% ipython --no-banner

In [1]: import numpy as np

In [2]: np.set_printoptions(suppress=True, linewidth=160)

In [3]: rnd = lambda a: np.round(a, 2) + 0

In [4]: m1 = np.loadtxt("layer12.csv", delimiter=",")

In [5]: m1
Out[5]: 
array([[-2.,  1.,  1.],
       [ 0.,  0.,  2.],
       [ 1.,  3.,  2.],
       [ 1.,  3.,  1.],
       [ 1.,  4., -2.],
       [-2.,  7.,  0.],
       [ 0.,  5.,  3.],
       [ 1.,  4.,  2.],
       [ 2.,  5.,  0.],
       [ 1.,  3.,  0.],
       [ 2.,  3., -3.],
       [ 0.,  6.,  0.]])

In [6]: Z = m1[[10, 3]].astype(float)

In [7]: for _ in range(5):
   ...:     z = np.linalg.norm(m1[:, None] - Z, axis=-1).argmin(axis=1)
   ...:     Z = np.array([m1[z == j].mean(axis=0) for j in range(2)])
   ...: 

In [8]: z
Out[8]: array([1, 1, 1, 1, 0, 1, 1, 1, 1, 1, 0, 1])

In [9]: Z
Out[9]: 
array([[ 1.5,  3.5, -2.5],
       [ 0.2,  3.7,  1.1]])

In [10]: rnd(Z[1] - Z[0])
Out[10]: array([-1.3,  0.2,  3.6])

In [11]: np.bincount(z)
Out[11]: array([ 2, 10])

In [12]: gram = np.cov(m1, rowvar=False)

In [13]: rnd(np.linalg.eigvalsh(gram)[::-1])
Out[13]: array([4.16, 3.06, 1.38])

In [14]: rnd(np.corrcoef(m1[:, 1], m1[:, 0])[0, 1])
Out[14]: np.float64(-0.05)

In [15]: rnd(gram)
Out[15]: 
array([[ 1.72, -0.12, -0.68],
       [-0.12,  3.88, -0.55],
       [-0.68, -0.55,  3.  ]])

In [16]: gram.shape
Out[16]: (3, 3)

In [17]: Xs = m1 - m1.mean(axis=0)

In [18]: Uu, sig, VT = np.linalg.svd(Xs, full_matrices=False)

In [19]: rnd(sig)
Out[19]: array([6.76, 5.8 , 3.9 ])

In [20]: rnd(VT[0] * np.sign(VT[0, np.abs(VT[0]).argmax()]))
Out[20]: array([ 0.09,  0.88, -0.47])

In [21]: np.abs(VT[0]).argmax()
Out[21]: np.int64(1)

In [22]: rnd((sig ** 2).sum() ** 2 / (sig ** 4).sum())
Out[22]: np.float64(2.59)

In [23]: (np.sign(Uu[:, 0]) == np.sign(Uu[0, 0])).astype(int)
Out[23]: array([1, 1, 1, 1, 0, 0, 1, 1, 0, 1, 0, 0])

In [24]: x = np.array([5, 0, 1])

In [25]: y = m1 @ x

In [26]: rnd(np.linalg.lstsq(m1, y)[0])
Out[26]: array([5., 0., 1.])

In [27]: rng = np.random.default_rng(54220)

In [28]: y = y + 0.05 * rng.normal(size=12)

In [29]: rnd(y)
Out[29]: array([-8.93,  2.06,  7.1 ,  5.94,  2.98, -9.92,  2.95,  6.97, 10.03,  4.99,  6.97, -0.04])

In [30]: c, *_ = np.linalg.lstsq(m1, y)

In [31]: rnd(np.linalg.norm(y - m1 @ c))
Out[31]: np.float64(0.17)

In [32]: c.round()
Out[32]: array([5., 0., 1.])

In [33]: rnd(m1.T @ (y - m1 @ c))
Out[33]: array([0., 0., 0.])

In [34]: z = m1[:, 1] > np.median(m1[:, 1])

In [35]: f = m1[z].mean(axis=0) - m1[~z].mean(axis=0)

In [36]: ((m1 - m1.mean(axis=0)) @ f > 0).astype(int)
Out[36]: array([0, 0, 0, 0, 1, 1, 1, 1, 1, 0, 0, 1])

In [37]: (((m1 - m1.mean(axis=0)) @ f > 0) == z).mean()
Out[37]: np.float64(1.0)

In [38]: z.astype(int)
Out[38]: array([0, 0, 0, 0, 1, 1, 1, 1, 1, 0, 0, 1])

In [39]: K = np.loadtxt("run2.csv", delimiter=",")

In [40]: K
Out[40]: 
array([[2., 0., 2., 2.],
       [0., 2., 0., 1.],
       [0., 0., 2., 2.],
       [0., 0., 0., 1.]])

In [41]: ev, V = np.linalg.eig(K)

In [42]: K @ V[:, 0] - ev[0] * V[:, 0]
Out[42]: array([0., 0., 0., 0.])

In [43]: np.prod(ev)
Out[43]: np.float64(8.0)

In [44]: rnd(np.sort(np.linalg.eigvals(np.linalg.inv(K))))
Out[44]: array([0.5, 0.5, 0.5, 1. ])

In [45]: W0 = np.cumsum(np.array([[0, 0, 1, -1],
    ...:     [2, 1, -2, -2],
    ...:     [-2, 2, -2, 1],
    ...:     [0, -1, -2, 1],
    ...:     [0, 1, 2, -2],
    ...:     [2, -2, -2, -2],
    ...:     [0, 2, -2, 1],
    ...:     [1, 2, -2, 2],
    ...:     [-2, 2, -1, 2],
    ...:     [-2, -2, -1, 1],
    ...:     [-1, 0, 2, -1],
    ...:     [1, 0, -1, 0],
    ...:     [-1, 1, 1, 2],
    ...:     [-1, 0, -2, 1],
    ...:     [-2, 2, -1, 1],
    ...:     [2, -1, 0, 0],
    ...:     [0, -2, 0, 0]]), axis=0)

In [46]: W0
Out[46]: 
array([[  0,   0,   1,  -1],
       [  2,   1,  -1,  -3],
       [  0,   3,  -3,  -2],
       [  0,   2,  -5,  -1],
       [  0,   3,  -3,  -3],
       [  2,   1,  -5,  -5],
       [  2,   3,  -7,  -4],
       [  3,   5,  -9,  -2],
       [  1,   7, -10,   0],
       [ -1,   5, -11,   1],
       [ -2,   5,  -9,   0],
       [ -1,   5, -10,   0],
       [ -2,   6,  -9,   2],
       [ -3,   6, -11,   3],
       [ -5,   8, -12,   4],
       [ -3,   7, -12,   4],
       [ -3,   5, -12,   4]])

In [47]: gram = np.cov(W0, rowvar=False)

In [48]: np.argwhere(np.triu(np.abs(np.corrcoef(W0.T)) > 0.8, 1))
Out[48]: 
array([[0, 3],
       [1, 2]])

In [49]: rnd(gram)
Out[49]: 
array([[ 4.88, -3.23,  5.23, -5.61],
       [-3.23,  5.44, -8.62,  5.04],
       [ 5.23, -8.62, 17.01, -8.47],
       [-5.61,  5.04, -8.47,  8.15]])

In [50]: rnd(np.corrcoef(W0[:, 1], W0[:, 2])[0, 1])
Out[50]: np.float64(-0.9)
